$ python3 -q
>>> import numpy as np
>>> np.set_printoptions(precision=2, suppress=True, linewidth=160, sign=" ")
>>> rnd = lambda a: np.round(a, 2) + 0
>>> feats = np.loadtxt("mat.csv", delimiter=",")
>>> rnd(feats)
array([[ 13.16,   7.2 ,  -7.82, -12.06, -28.22,  -7.86, -13.82, -21.49,  21.53,  14.58],
       [ 11.16,   6.6 ,  -6.32, -10.69, -24.18,  -6.42, -10.99, -18.34,  18.44,  12.27],
       [  9.55,   6.08,  -5.13,  -9.57, -20.95,  -5.32,  -8.78, -15.8 ,  15.99,  10.47],
       [  9.31,   6.01,  -4.95,  -9.41, -20.48,  -5.16,  -8.46, -15.43,  15.63,  10.21],
       [  6.37,   4.97,  -2.84,  -7.34, -14.63,  -3.29,  -4.69, -10.82,  11.27,   7.1 ],
       [  6.36,   4.97,  -2.84,  -7.33, -14.61,  -3.28,  -4.68, -10.8 ,  11.25,   7.09],
       [  5.76,   4.73,  -2.42,  -6.9 , -13.42,  -2.93,  -3.95,  -9.87,  10.38,   6.49],
       [  5.63,   4.68,  -2.33,  -6.8 , -13.17,  -2.85,  -3.8 ,  -9.66,  10.19,   6.36],
       [  5.06,   4.45,  -1.94,  -6.39, -12.05,  -2.53,  -3.14,  -8.78,   9.37,   5.8 ],
       [  4.44,   4.19,  -1.53,  -5.93, -10.83,  -2.19,  -2.44,  -7.81,   8.48,   5.21],
       [  4.18,   4.08,  -1.35,  -5.73, -10.31,  -2.05,  -2.15,  -7.4 ,   8.1 ,   4.96],
       [  3.67,   3.85,  -1.03,  -5.35,  -9.32,  -1.79,  -1.61,  -6.62,   7.38,   4.49],
       [  2.84,   3.45,  -0.5 ,  -4.7 ,  -7.67,  -1.38,  -0.77,  -5.32,   6.2 ,   3.73],
       [  2.67,   3.36,  -0.39,  -4.56,  -7.33,  -1.3 ,  -0.6 ,  -5.05,   5.95,   3.58],
       [  2.65,   3.35,  -0.38,  -4.54,  -7.28,  -1.29,  -0.58,  -5.01,   5.92,   3.56],
       [  0.46,   1.93,   0.76,  -2.49,  -2.8 ,  -0.42,   1.05,  -1.53,   2.71,   1.7 ],
       [ -0.29,   0.8 ,   0.75,  -1.07,  -0.7 ,  -0.19,   0.91,  -0.09,   1.03,   0.8 ],
       [ -0.27,   0.43,   0.5 ,  -0.6 ,  -0.3 ,  -0.13,   0.57,   0.07,   0.57,   0.5 ],
       [ -0.26,   0.4 ,   0.48,  -0.56,  -0.27,  -0.13,   0.53,   0.07,   0.54,   0.47],
       [ -0.25,   0.36,   0.44,  -0.51,  -0.24,  -0.12,   0.49,   0.07,   0.49,   0.43],
       [  0.09,  -0.08,  -0.13,   0.13,   0.04,   0.05,  -0.13,  -0.05,  -0.13,  -0.14],
       [  0.21,  -0.17,  -0.29,   0.27,   0.08,   0.11,  -0.27,  -0.11,  -0.28,  -0.3 ],
       [  0.81,  -0.5 ,  -1.02,   0.9 ,   0.2 ,   0.51,  -0.8 ,  -0.5 ,  -1.03,  -1.2 ],
       [  0.94,  -0.55,  -1.16,   1.01,   0.22,   0.61,  -0.87,  -0.58,  -1.19,  -1.4 ],
       [  1.01,  -0.57,  -1.24,   1.08,   0.23,   0.67,  -0.91,  -0.62,  -1.28,  -1.52],
       [  1.35,  -0.68,  -1.6 ,   1.38,   0.3 ,   0.97,  -1.06,  -0.84,  -1.74,  -2.11],
       [  1.63,  -0.75,  -1.88,   1.63,   0.38,   1.25,  -1.13,  -1.  ,  -2.13,  -2.63],
       [  2.72,  -0.93,  -2.91,   2.63,   0.86,   2.65,  -1.  ,  -1.57,  -3.98,  -5.08],
       [  2.76,  -0.94,  -2.94,   2.66,   0.88,   2.7 ,  -0.99,  -1.59,  -4.06,  -5.18],
       [  3.09,  -0.97,  -3.24,   2.99,   1.12,   3.24,  -0.82,  -1.73,  -4.75,  -6.08],
       [  3.56,  -0.99,  -3.64,   3.5 ,   1.53,   4.1 ,  -0.46,  -1.89,  -5.85,  -7.52],
       [  3.95,  -1.  ,  -3.96,   3.94,   1.94,   4.89,  -0.06,  -1.99,  -6.86,  -8.82],
       [  4.24,  -1.  ,  -4.19,   4.3 ,   2.31,   5.55,   0.31,  -2.04,  -7.7 ,  -9.9 ],
       [  5.  ,  -0.96,  -4.76,   5.34,   3.52,   7.55,   1.6 ,  -2.06, -10.25, -13.13],
       [  5.06,  -0.95,  -4.8 ,   5.43,   3.63,   7.74,   1.73,  -2.06, -10.48, -13.43],
       [  5.3 ,  -0.93,  -4.97,   5.82,   4.13,   8.51,   2.27,  -2.02, -11.46, -14.66],
       [  5.4 ,  -0.92,  -5.04,   5.98,   4.35,   8.84,   2.52,  -1.99, -11.88, -15.18],
       [  5.54,  -0.9 ,  -5.13,   6.22,   4.68,   9.32,   2.88,  -1.95, -12.49, -15.95],
       [  6.53,  -0.71,  -5.7 ,   8.24,   7.71,  13.53,   6.28,  -1.36, -17.87, -22.59],
       [  7.26,  -0.47,  -6.  ,  10.35,  11.25,  18.03,  10.31,  -0.36, -23.67, -29.64],
       [  7.55,  -0.33,  -6.06,  11.48,  13.27,  20.49,  12.61,   0.3 , -26.84, -33.46],
       [  7.74,  -0.21,  -6.06,  12.42,  14.99,  22.52,  14.57,   0.89, -29.48, -36.62],
       [  7.83,  -0.14,  -6.05,  12.91,  15.91,  23.6 ,  15.62,   1.22, -30.88, -38.29]])
>>> T = np.stack([feats, -2 * feats, feats[::-1]])
>>> print(T.shape)
(3, 43, 10)
>>> np.linalg.matrix_rank(T)
array([ 3,  3,  3])
